% python3 -q
>>> import numpy as np
>>> from numpy import linalg as LA
>>> np.set_printoptions(precision=4, suppress=True, linewidth=140)
>>> def rd(a):
...     return np.round(a, 4) + 0
... 
>>> mat = np.loadtxt("case15.csv", delimiter=",")
>>> print(mat)
[[13.1675  0.3605 10.6188  4.4402  0.3957]
 [13.7815 -0.2286 10.2275  4.5763 -0.5195]
 [13.887  -1.3676  9.4001  3.6604  0.398 ]
 [14.5627 -0.4109  9.7935  7.488  -0.1279]
 [15.7333 -1.9188 11.1284  5.0655  0.4408]
 [15.2056 -0.2029 10.0292  4.7753  0.0081]
 [14.6968  0.031  10.7967  5.142  -0.9908]
 [14.981   0.8905 10.4795  4.8162  0.7057]
 [13.8584  0.246  11.3255  4.3401 -1.5248]
 [13.332   0.4129  8.181   5.2655  1.3208]
 [13.8301  0.8103  9.2679  3.8139 -0.3744]
 [16.9867  1.1091 10.3134  4.2255  1.6425]
 [14.2891 -0.5013 11.7864  5.5482  0.0435]
 [15.2217  0.5489  9.9293  5.2935  0.5057]
 [16.189  -0.0489 11.4795  5.8229 -1.3393]
 [16.9298  0.1477 11.0865  4.1185  0.4446]
 [16.2861 -0.4134 11.7055  5.689  -0.817 ]
 [13.0711  1.0582 10.2541  5.9526  0.5403]
 [15.0724  1.1706  9.5015  6.5949  1.5157]
 [14.084   1.9054  7.8148  5.3731 -0.8534]
 [15.429  -0.1772 10.505   5.1173  1.5922]
 [14.0117 -0.1317 11.022   4.815  -0.3623]
 [15.3959  1.4513  9.425   6.1198  0.8843]
 [17.1191  1.4374 10.3218  5.2842 -0.1757]
 [16.0976  1.3995 10.0879  5.9543 -1.7987]
 [13.1576  1.462   9.0367  5.836   0.2166]
 [14.2405 -2.6437  8.526   4.1913  1.1661]
 [15.5345 -0.6903  9.846   4.3516 -0.5338]
 [15.3145  0.5086  9.2127  5.4338  0.3889]]
>>> cov = np.cov(mat, rowvar=False)
>>> print(np.argsort(-mat.std(axis=0).round(6), kind="stable"))
[0 1 2 4 3]
>>> print(rd(LA.eigvalsh(cov)[::-1]))
[1.7167 1.3264 0.99   0.5972 0.4557]
>>> print(rd(mat.std(axis=0)))
[1.1626 1.0244 0.9895 0.8444 0.9041]
